$ ipython --no-banner

In [1]: import numpy as np

In [2]: np.set_printoptions(precision=3, suppress=True, linewidth=140)

In [3]: f = np.array([2, -2, 5, 3, -4])

In [4]: data = -3 * np.eye(5) + np.outer(f, f)

In [5]: data
Out[5]: 
array([[  1.,  -4.,  10.,   6.,  -8.],
       [ -4.,   1., -10.,  -6.,   8.],
       [ 10., -10.,  22.,  15., -20.],
       [  6.,  -6.,  15.,   6., -12.],
       [ -8.,   8., -20., -12.,  13.]])

In [6]: print(np.linalg.cond(data) > 100)
False

In [7]: [round(float(x), 3) for x in np.linalg.svd(data, compute_uv=False)[:3]]
Out[7]: [55.0, 3.0, 3.0]

In [8]: print(round(np.log10(np.linalg.cond(data))))
1

In [9]: vals, vecs = np.linalg.eig(data)

In [10]: round(float(np.prod(vals)), 3)
Out[10]: 4455.0

In [11]: hat = np.triu(np.array([[2, -2, 1, 2, 2],
    ...:     [-3, 1, 2, -2, 2],
    ...:     [1, 1, 0, -3, 0],
    ...:     [-3, -1, -3, 3, 0],
    ...:     [1, -3, -1, 2, -2]]), 1) + np.eye(5)

In [12]: B = hat @ data @ np.linalg.inv(hat)

In [13]: print(hat @ data - data @ hat)
[[ 14.  -6.  39.  35. -28.]
 [ -8.   0. -24. -26.  16.]
 [-18.  38. -35.   8.  36.]
 [  0.  12.   6.  21.   0.]
 [  0. -16.  -8. -28.   0.]]

In [14]: round(np.linalg.det(B), 3)
Out[14]: np.float64(4455.0)

In [15]: print(B)
[[  15.   18.   -9.    0. -108.]
 [ -12.  -15.    6.    0.   72.]
 [  -8.   -8.    1.    0.   48.]
 [   6.    6.   -3.   -3.  -36.]
 [  -8.   -8.    4.    0.   45.]]

In [16]: np.poly(B)
Out[16]: array([    1.,   -43.,  -606., -2862., -5859., -4455.])

In [17]: np.kron(np.eye(2, dtype=int), B)
Out[17]: 
array([[  15.,   18.,   -9.,    0., -108.,    0.,    0.,   -0.,    0.,   -0.],
       [ -12.,  -15.,    6.,    0.,   72.,   -0.,   -0.,    0.,    0.,    0.],
       [  -8.,   -8.,    1.,    0.,   48.,   -0.,   -0.,    0.,    0.,    0.],
       [   6.,    6.,   -3.,   -3.,  -36.,    0.,    0.,   -0.,   -0.,   -0.],
       [  -8.,   -8.,    4.,    0.,   45.,   -0.,   -0.,    0.,    0.,    0.],
       [   0.,    0.,   -0.,    0.,   -0.,   15.,   18.,   -9.,    0., -108.],
       [  -0.,   -0.,    0.,    0.,    0.,  -12.,  -15.,    6.,    0.,   72.],
       [  -0.,   -0.,    0.,    0.,    0.,   -8.,   -8.,    1.,    0.,   48.],
       [   0.,    0.,   -0.,   -0.,   -0.,    6.,    6.,   -3.,   -3.,  -36.],
       [  -0.,   -0.,    0.,    0.,    0.,   -8.,   -8.,    4.,    0.,   45.]])

In [18]: round(float(np.linalg.eigvals(B).sum().real), 3)
Out[18]: 43.0

In [19]: round(np.linalg.det(2 * B), 3), np.round(np.linalg.det(B), 3)
Out[19]: (np.float64(142560.0), np.float64(4455.0))

In [20]: rng = np.random.default_rng(237)

In [21]: z = rng.permutation(5)

In [22]: z
Out[22]: array([2, 3, 4, 1, 0])

In [23]: B = data[z][:, z]

In [24]: print(np.trace(B))
43.0

In [25]: print(np.allclose(B, data))
False

In [26]: K = np.load("mat.npy")

In [27]: K
Out[27]: 
array([[ 1,  1, -1, -1,  1,  1, -1, -1],
       [ 1,  1,  1,  1,  1,  1,  1,  1],
       [ 1,  1, -1, -1, -1, -1,  1,  1],
       [ 1, -1,  1, -1, -1,  1, -1,  1],
       [ 1, -1,  1, -1,  1, -1,  1, -1],
       [ 1,  1,  1,  1, -1, -1, -1, -1],
       [ 1, -1, -1,  1,  1, -1, -1,  1]])

In [28]: B = K[0, 0] * K[1:] - np.outer(K[1:, 0], K[0])

In [29]: B
Out[29]: 
array([[ 0,  0,  2,  2,  0,  0,  2,  2],
       [ 0,  0,  0,  0, -2, -2,  2,  2],
       [ 0, -2,  2,  0, -2,  0,  0,  2],
       [ 0, -2,  2,  0,  0, -2,  2,  0],
       [ 0,  0,  2,  2, -2, -2,  0,  0],
       [ 0, -2,  0,  2,  0, -2,  0,  2]])

In [30]: np.linalg.matrix_rank(B), np.linalg.matrix_rank(K)
Out[30]: (np.int64(6), np.int64(7))

In [31]: T = np.stack([K, 4 * K, K[::-1]])

In [32]: T.shape
Out[32]: (3, 7, 8)

In [33]: np.linalg.matrix_rank(T)
Out[33]: array([7, 7, 7])

In [34]: K.ravel(order="F")
Out[34]: 
array([ 1,  1,  1,  1,  1,  1,  1,  1,  1,  1, -1, -1,  1, -1, -1,  1, -1,  1,  1,  1, -1, -1,  1, -1, -1, -1,  1,  1,  1,  1, -1, -1,  1,
       -1,  1,  1,  1, -1,  1, -1, -1, -1, -1,  1,  1, -1,  1, -1, -1, -1,  1,  1,  1, -1, -1,  1])

In [35]: print(K.reshape(-1, 2))
[[ 1  1]
 [-1 -1]
 [ 1  1]
 [-1 -1]
 [ 1  1]
 [ 1  1]
 [ 1  1]
 [ 1  1]
 [ 1  1]
 [-1 -1]
 [-1 -1]
 [ 1  1]
 [ 1 -1]
 [ 1 -1]
 [-1  1]
 [-1  1]
 [ 1 -1]
 [ 1 -1]
 [ 1 -1]
 [ 1 -1]
 [ 1  1]
 [ 1  1]
 [-1 -1]
 [-1 -1]
 [ 1 -1]
 [-1  1]
 [ 1 -1]
 [-1  1]]

In [36]: print(K.reshape(2, -1))
[[ 1  1 -1 -1  1  1 -1 -1  1  1  1  1  1  1  1  1  1  1 -1 -1 -1 -1  1  1  1 -1  1 -1]
 [-1  1 -1  1  1 -1  1 -1  1 -1  1 -1  1  1  1  1 -1 -1 -1 -1  1 -1 -1  1  1 -1 -1  1]]

In [37]: T = K.reshape(7, 2, -1)

In [38]: T.shape
Out[38]: (7, 2, 4)

In [39]: print(np.swapaxes(T, 1, 2)[3])
[[ 1 -1]
 [-1  1]
 [ 1 -1]
 [-1  1]]

In [40]: T.transpose(1, 0, 2)
Out[40]: 
array([[[ 1,  1, -1, -1],
        [ 1,  1,  1,  1],
        [ 1,  1, -1, -1],
        [ 1, -1,  1, -1],
        [ 1, -1,  1, -1],
        [ 1,  1,  1,  1],
        [ 1, -1, -1,  1]],

       [[ 1,  1, -1, -1],
        [ 1,  1,  1,  1],
        [-1, -1,  1,  1],
        [-1,  1, -1,  1],
        [ 1, -1,  1, -1],
        [-1, -1, -1, -1],
        [ 1, -1, -1,  1]]])

In [41]: np.einsum("ihd,jhd->hij", T, T).shape
Out[41]: (2, 7, 7)

In [42]: gram = K.T @ K

In [43]: np.linalg.svd(K, compute_uv=False) ** 2
Out[43]: array([8., 8., 8., 8., 8., 8., 8.])

In [44]: (K @ K.T).shape
Out[44]: (7, 7)

In [45]: gram
Out[45]: 
array([[ 7,  1,  1, -1,  1, -1, -1,  1],
       [ 1,  7, -1,  1, -1,  1,  1, -1],
       [ 1, -1,  7,  1, -1,  1,  1, -1],
       [-1,  1,  1,  7,  1, -1, -1,  1],
       [ 1, -1, -1,  1,  7,  1,  1, -1],
       [-1,  1,  1, -1,  1,  7, -1,  1],
       [-1,  1,  1, -1,  1, -1,  7,  1],
       [ 1, -1, -1,  1, -1,  1,  1,  7]])

In [46]: feats = np.array([[-3.0, 0.5, 0.3, -0.3, -0.2, 1.5, -0.4, -0.4, -0.7, -0.1],
    ...:     [1.5, -1.3, -0.6, 0.5, 0.8, -0.9, 0.4, -3.0, -0.8, 0.6],
    ...:     [0.6, 0.7, -0.1, -0.7, 0.1, -0.3, 1.2, -1.8, -0.9, 1.0],
    ...:     [-0.4, 0.3, -1.5, -1.5, -1.4, -0.6, -0.3, -1.0, -0.1, 0.6]])

In [47]: feats[:, 7] *= 10

In [48]: feats
Out[48]: 
array([[ -3. ,   0.5,   0.3,  -0.3,  -0.2,   1.5,  -0.4,  -4. ,  -0.7,  -0.1],
       [  1.5,  -1.3,  -0.6,   0.5,   0.8,  -0.9,   0.4, -30. ,  -0.8,   0.6],
       [  0.6,   0.7,  -0.1,  -0.7,   0.1,  -0.3,   1.2, -18. ,  -0.9,   1. ],
       [ -0.4,   0.3,  -1.5,  -1.5,  -1.4,  -0.6,  -0.3, -10. ,  -0.1,   0.6]])

In [49]: B = feats + rng.integers(-2, 3, (4, 1)) @ rng.integers(-2, 3, (1, 10))

In [50]: print(B)
[[ -5.    4.5  -3.7   3.7   3.8   3.5  -4.4  -2.    1.3  -0.1]
 [  2.5  -3.3   1.4  -1.5  -1.2  -1.9   2.4 -31.   -1.8   0.6]
 [ -0.4   2.7  -2.1   1.3   2.1   0.7  -0.8 -17.    0.1   1. ]
 [  1.6  -3.7   2.5  -5.5  -5.4  -2.6   3.7 -12.   -2.1   0.6]]

In [51]: np.round(np.linalg.svd(B - feats, compute_uv=False), 3) + 0
Out[51]: array([15.492,  0.   ,  0.   ,  0.   ])

In [52]: B - feats
Out[52]: 
array([[-2.,  4., -4.,  4.,  4.,  2., -4.,  2.,  2.,  0.],
       [ 1., -2.,  2., -2., -2., -1.,  2., -1., -1.,  0.],
       [-1.,  2., -2.,  2.,  2.,  1., -2.,  1.,  1.,  0.],
       [ 2., -4.,  4., -4., -4., -2.,  4., -2., -2.,  0.]])
